In [1]: import numpy as np

In [2]: import numpy.linalg as la

In [3]: np.set_printoptions(precision=2, suppress=True, linewidth=140)

In [4]: def rd(a):
   ...:     return np.round(a, 2) + 0
   ...: 

In [5]: E = np.load("m.npy")

In [6]: E
Out[6]: 
array([[0, 0, 0],
       [1, 2, 0],
       [1, 2, 3]])

In [7]: # triangular, det is the product of the diagonal

In [8]: U, s, vt = la.svd(E)

In [9]: evecs = vt[:(s > 1e-8).sum()]

In [10]: rng = np.random.default_rng(998)

In [11]: x = E[2] + 2 * E[1] + rng.integers(2) * np.eye(3)[2]

In [12]: x
Out[12]: array([3., 6., 4.])

In [13]: la.matrix_rank(np.vstack([E, x]))
Out[13]: np.int64(2)

In [14]: rd(la.eigvals(E).sum().real)
Out[14]: np.float64(5.0)

In [15]: rd(la.det(2 * E)), rd(la.det(E))
Out[15]: (np.float64(0.0), np.float64(0.0))

In [16]: rd(la.eigvals(E))
Out[16]: array([3., 2., 0.])

In [17]: mat = np.load("data.npy")

In [18]: mat
Out[18]: 
array([[0.55, 0.09, 0.27, 0.09],
       [0.2 , 0.6 , 0.1 , 0.1 ],
       [0.27, 0.33, 0.07, 0.33],
       [0.31, 0.19, 0.12, 0.38]])

In [19]: C2 = mat.T @ mat

In [20]: rd(np.diag(C2))
Out[20]: array([0.51, 0.51, 0.1 , 0.27])

In [21]: (mat @ mat.T).shape
Out[21]: (4, 4)

In [22]: rd(np.trace(C2)), rd((mat ** 2).sum())
Out[22]: (np.float64(1.4), np.float64(1.4))

In [23]: rd(la.svd(mat, compute_uv=False) ** 2)
Out[23]: array([1.09, 0.22, 0.09, 0.  ])

In [24]: out = mat + rng.integers(-2, 3, (4, 3)) @ rng.integers(-2, 3, (3, 4))

In [25]: rd(out)
Out[25]: 
array([[ 1.55, -1.91,  3.27, -1.91],
       [-0.8 ,  6.6 ,  2.1 ,  3.1 ],
       [-0.73, -1.67, -5.93, -0.67],
       [ 2.31, -3.81,  2.12,  0.38]])

In [26]: out - mat
Out[26]: 
array([[ 1., -2.,  3., -2.],
       [-1.,  6.,  2.,  3.],
       [-1., -2., -6., -1.],
       [ 2., -4.,  2.,  0.]])

In [27]: rd(la.svd(out - mat, compute_uv=False))
Out[27]: array([8.78, 7.26, 2.04, 0.  ])

In [28]: la.matrix_rank(out - mat, tol=1e-8)
Out[28]: np.int64(3)

In [29]: np.abs(out - mat).sum(axis=1)
Out[29]: array([ 8., 12., 10.,  8.])
